$ python -q
>>> import numpy as np
>>> import numpy.linalg as la
>>> np.set_printoptions(precision=2, suppress=True, linewidth=100, floatmode="fixed")
>>> X = np.array([[0, 0, 0], [3, 3, -6], [-2, -2, 4], [5, 5, -10]])
>>> left, sv, Vt = la.svd(X)
>>> np.argmax(sv[:-1] / (sv[1:] + 1e-6)) + 1
np.int64(1)
>>> other = left[:, :1] @ np.diag(sv[:1]) @ Vt[:1]
>>> round(float(la.norm(X - other, 2)), 2), round(sv[1], 2)
(0.0, np.float64(0.0))
>>> la.matrix_rank(other)
np.int64(1)
>>> other.round(2) + 0
array([[  0.00,   0.00,   0.00],
       [  3.00,   3.00,  -6.00],
       [ -2.00,  -2.00,   4.00],
       [  5.00,   5.00, -10.00]])
>>> X @ la.pinv(X) @ X
array([[  0.00,   0.00,   0.00],
       [  3.00,   3.00,  -6.00],
       [ -2.00,  -2.00,   4.00],
       [  5.00,   5.00, -10.00]])
>>> print(la.lstsq(X[:-1].T, X[-1])[2])
1
>>> try:
...     la.inv(X)
... except la.LinAlgError as e:
...     print(e)
... 
Last 2 dimensions of the array must be square
>>> np.allclose(X[:-1].T @ la.lstsq(X[:-1].T, X[-1])[0], X[-1])
True
>>> t3 = np.stack([X, -2 * X, X[::-1]])
>>> t3.sum(axis=0)
array([[  5,   5, -10],
       [ -5,  -5,  10],
       [  5,   5, -10],
       [ -5,  -5,  10]])
>>> (t3 @ X.T).shape
(3, 4, 4)
>>> la.matrix_rank(t3.reshape(3, -1))
np.int64(2)
>>> print(la.matrix_rank(t3))
[1 1 1]
>>> t3.shape
(3, 4, 3)
>>> print(np.einsum("bij,cij->bc", t3, t3))
[[ 228 -456  -72]
 [-456  912  144]
 [ -72  144  228]]
>>> data = np.array([[0, 0, 1, 0], [0, 0, 0, 1], [1, 0, 0, 0], [0, 1, 0, 0]])
>>> data
array([[0, 0, 1, 0],
       [0, 0, 0, 1],
       [1, 0, 0, 0],
       [0, 1, 0, 0]])
>>> np.trace(data @ data @ data) // 6
np.int64(0)
>>> data @ data
array([[1, 0, 0, 0],
       [0, 1, 0, 0],
       [0, 0, 1, 0],
       [0, 0, 0, 1]])
>>> L = np.diag(data.sum(axis=1)) - data
>>> la.matrix_rank(L)
np.int64(2)
>>> round(la.det(L[1:, 1:]))
0
>>> la.eigvalsh(L)
array([0.00, 0.00, 2.00, 2.00])
>>> print(L)
[[ 1  0 -1  0]
 [ 0  1  0 -1]
 [-1  0  1  0]
 [ 0 -1  0  1]]
>>> (la.eigvalsh(L) < 1e-8).sum()
np.int64(2)
>>> L @ np.ones(4)
array([0.00, 0.00, 0.00, 0.00])
>>> round(float(np.trace(la.pinv(L) @ L)), 2)
2.0
>>> L @ la.pinv(L) @ L
array([[ 1.00,  0.00, -1.00,  0.00],
       [ 0.00,  1.00,  0.00, -1.00],
       [-1.00,  0.00,  1.00,  0.00],
       [ 0.00, -1.00,  0.00,  1.00]])
>>> print(np.abs(np.diag(la.qr(L)[1])) > 1e-9)
[ True  True False False]
>>> print(np.unique(L.round(6), axis=0).shape)
(4, 4)
>>> K = np.array([[1, -1, -1, 1, -1, 1, 1, -1],
...     [1, -1, -1, 1, 1, -1, -1, 1],
...     [1, -1, 1, -1, -1, 1, -1, 1],
...     [1, 1, 1, 1, -1, -1, -1, -1]])
>>> left, sv, Vt = la.svd(K, full_matrices=False)
>>> np.cumsum(sv ** 2) / np.sum(sv ** 2)
array([0.25, 0.50, 0.75, 1.00])
>>> sv / sv[0]
array([1.00, 1.00, 1.00, 1.00])
>>> left.shape, sv.shape, Vt.shape
((4, 4), (4,), (4, 8))
>>> sv
array([2.83, 2.83, 2.83, 2.83])
>>> A = np.abs(np.array([[1, 2, 1], [2, 2, 0], [2, 2, 2]])) + np.eye(3)
>>> A = A / A.sum(axis=1, keepdims=True)
>>> A
array([[0.40, 0.40, 0.20],
       [0.40, 0.60, 0.00],
       [0.29, 0.29, 0.43]])
>>> ev, V = la.eig(A)
>>> ev
array([1.00, 0.06, 0.37])
>>> print(np.round(np.sort(la.eigvals(A @ A)), 2) + 0)
[0.00 0.13 1.00]
>>> print(np.round(A @ V[:, 0] - ev[0] * V[:, 0], 2) + 0)
[0.00 0.00 0.00]
>>> np.sort(la.eigvals(la.inv(A)))
array([ 1.00,  2.73, 16.02])
>>> other = la.inv(A)
>>> print(np.round(A @ other, 2) + 0)
[[1.00 0.00 0.00]
 [0.00 1.00 0.00]
 [0.00 0.00 1.00]]
>>> round(float(la.slogdet(A)[0]), 2)
1.0
>>> m1 = np.load("case14.npy")
>>> print(m1)
[[2 3 4]
 [5 6 7]]
>>> x0 = np.array([2, 1, -2])
>>> la.norm(m1 @ x0) <= la.norm(m1, 2) * la.norm(x0) + 1e-9
np.True_
>>> m1 @ x0
array([-1,  2])
>>> x0 @ m1
Traceback (most recent call last):
  File "<python-input-58>", line 1, in <module>
    x0 @ m1
    ~~~^~~~
ValueError: matmul: Input operand 1 has a mismatch in its core dimension 0, with gufunc signature (n?,k),(k,m?)->(n?,m?) (size 2 is different from 3)
>>> np.einsum("ij,j->i", m1, x0)
array([-1,  2])
>>> m1 @ np.eye(3)[2]
array([4.00, 7.00])
>>> left, sv, Vt = la.svd(m1)
>>> np.argmax(sv[:-1] / (sv[1:] + 1e-6)) + 1
np.int64(1)
>>> other = left[:, :1] @ np.diag(sv[:1]) @ Vt[:1]
>>> print(np.round(la.norm(m1 - other, 2), 2), round(sv[1], 2))
0.62 0.62
>>> print(la.matrix_rank(other))
1
>>> rng = np.random.default_rng(20)
>>> other = m1 + rng.integers(-2, 3, (2, 1)) @ rng.integers(-2, 3, (1, 3))
>>> other
array([[0, 3, 8],
       [6, 6, 5]])
>>> print(np.round(la.svd(other - m1, compute_uv=False), 2) + 0)
[5.00 0.00]
>>> other = m1 / np.sqrt((m1 ** 2).mean(axis=1, keepdims=True))
>>> other[0]
array([0.64, 0.96, 1.29])
>>> m1 - m1.mean(axis=1, keepdims=True)
array([[-1.00,  0.00,  1.00],
       [-1.00,  0.00,  1.00]])
>>> la.norm(other, axis=1)
array([1.73, 1.73])
>>> la.matrix_rank(m1 - m1.mean(axis=1, keepdims=True))
np.int64(1)
>>> arr = np.array([[-1.53, 15.46, 0.92],
...     [-1.98, 15.5, -1.69],
...     [-16.44, 10.51, 15.24],
...     [-15.15, 7.72, 14.72],
...     [-2.38, 16.21, 0.99],
...     [-13.88, 10.25, 15.66],
...     [-4.48, 17.29, -0.22],
...     [-14.54, 9.28, 17.04],
...     [-2.7, 15.31, -0.67],
...     [-1.68, 15.78, -0.03],
...     [-2.7, 15.6, 0.08],
...     [-1.51, 16.09, -0.96],
...     [-16.15, 9.61, 18.0],
...     [-15.34, 10.2, 14.73],
...     [-16.26, 7.85, 16.33],
...     [-2.76, 15.06, 0.32]])
>>> arr
array([[ -1.53,  15.46,   0.92],
       [ -1.98,  15.50,  -1.69],
       [-16.44,  10.51,  15.24],
       [-15.15,   7.72,  14.72],
       [ -2.38,  16.21,   0.99],
       [-13.88,  10.25,  15.66],
       [ -4.48,  17.29,  -0.22],
       [-14.54,   9.28,  17.04],
       [ -2.70,  15.31,  -0.67],
       [ -1.68,  15.78,  -0.03],
       [ -2.70,  15.60,   0.08],
       [ -1.51,  16.09,  -0.96],
       [-16.15,   9.61,  18.00],
       [-15.34,  10.20,  14.73],
       [-16.26,   7.85,  16.33],
       [ -2.76,  15.06,   0.32]])
>>> labels = rng.permutation(3)
>>> other = arr[:, labels] * rng.choice([-1, 1], 3)
>>> other
array([[ -1.53, -15.46,  -0.92],
       [ -1.98, -15.50,   1.69],
       [-16.44, -10.51, -15.24],
       [-15.15,  -7.72, -14.72],
       [ -2.38, -16.21,  -0.99],
       [-13.88, -10.25, -15.66],
       [ -4.48, -17.29,   0.22],
       [-14.54,  -9.28, -17.04],
       [ -2.70, -15.31,   0.67],
       [ -1.68, -15.78,   0.03],
       [ -2.70, -15.60,  -0.08],
       [ -1.51, -16.09,   0.96],
       [-16.15,  -9.61, -18.00],
       [-15.34, -10.20, -14.73],
       [-16.26,  -7.85, -16.33],
       [ -2.76, -15.06,  -0.32]])
>>> left, _, Vt = la.svd(arr.T @ other)
>>> labels
array([0, 1, 2])
>>> np.round(la.lstsq(arr, other)[0], 2) + 0
array([[ 1.00,  0.00,  0.00],
       [ 0.00, -1.00,  0.00],
       [ 0.00,  0.00, -1.00]])
>>> P = arr @ la.solve(arr.T @ arr, arr.T)
>>> round(np.trace(P), 2)
np.float64(3.0)
>>> np.allclose(P @ P, P)
True
>>> np.diag(P)
array([0.25, 0.16, 0.25, 0.19, 0.17, 0.22, 0.29, 0.29, 0.14, 0.14, 0.11, 0.13, 0.22, 0.17, 0.19,
       0.10])
>>> P @ arr[:, 2]
array([ 0.92, -1.69, 15.24, 14.72,  0.99, 15.66, -0.22, 17.04, -0.67, -0.03,  0.08, -0.96, 18.00,
       14.73, 16.33,  0.32])
